% python3 -q
>>> import numpy as np
>>> import numpy.linalg as la
>>> np.set_printoptions(precision=2, suppress=True, linewidth=100)
>>> M = np.loadtxt("mat.csv", delimiter=",")
>>> M
array([[  0.,   3.,   0.,   8.,  -4.,  -3., -10.,   7.],
       [ -3.,   0.,  -4.,  -3.,  -1.,  -2.,   2.,  -1.],
       [  0.,   4.,   0.,   3.,  -6.,  -1.,   2.,   2.],
       [ -8.,   3.,  -3.,   0.,   2.,   0.,   3.,  -2.],
       [  4.,   1.,   6.,  -2.,   0.,  -5.,   8.,   0.],
       [  3.,   2.,   1.,   0.,   5.,   0.,  -4.,   9.],
       [ 10.,  -2.,  -2.,  -3.,  -8.,   4.,   0.,   7.],
       [ -7.,   1.,  -2.,   2.,   0.,  -9.,  -7.,   0.]])
>>> G = M.T @ M
>>> (M @ M.T).shape
(8, 8)
>>> np.allclose(G, G.T)
True
>>> la.svd(M, compute_uv=False) ** 2
array([404.32, 404.32, 125.55, 125.55,  57.78,  57.78,   0.34,   0.34])
>>> X = np.loadtxt("block15.csv", delimiter=",")
>>> X
array([[ 0., -6., -6., -2., -4.,  0., -2., -4.],
       [ 0.,  0.,  0.,  0.,  0.,  0.,  0.,  0.],
       [ 0., -3., -3., -1., -2.,  0., -1., -2.],
       [ 0., -3., -3., -1., -2.,  0., -1., -2.],
       [ 0., -6., -6., -2., -4.,  0., -2., -4.],
       [ 0., -6., -6., -2., -4.,  0., -2., -4.],
       [ 0.,  0.,  0.,  0.,  0.,  0.,  0.,  0.],
       [ 0.,  6.,  6.,  2.,  4.,  0.,  2.,  4.],
       [ 0.,  6.,  6.,  2.,  4.,  0.,  2.,  4.],
       [ 0., -6., -6., -2., -4.,  0., -2., -4.],
       [ 0.,  6.,  6.,  2.,  4.,  0.,  2.,  4.]])
>>> # rows and columns are dependent
>>> X @ la.pinv(X) @ X
array([[ 0., -6., -6., -2., -4.,  0., -2., -4.],
       [ 0.,  0.,  0.,  0.,  0.,  0.,  0.,  0.],
       [ 0., -3., -3., -1., -2.,  0., -1., -2.],
       [ 0., -3., -3., -1., -2.,  0., -1., -2.],
       [ 0., -6., -6., -2., -4.,  0., -2., -4.],
       [ 0., -6., -6., -2., -4.,  0., -2., -4.],
       [ 0.,  0.,  0.,  0.,  0.,  0.,  0.,  0.],
       [ 0.,  6.,  6.,  2.,  4.,  0.,  2.,  4.],
       [ 0.,  6.,  6.,  2.,  4.,  0.,  2.,  4.],
       [ 0., -6., -6., -2., -4.,  0., -2., -4.],
       [ 0.,  6.,  6.,  2.,  4.,  0.,  2.,  4.]])
>>> np.unique(X.round(6), axis=0).shape
(4, 8)
>>> np.abs(np.diag(la.qr(X)[1])) > 1e-9
array([False,  True, False, False, False, False, False, False])
>>> np.round(np.trace(la.pinv(X) @ X), 2)
np.float64(1.0)
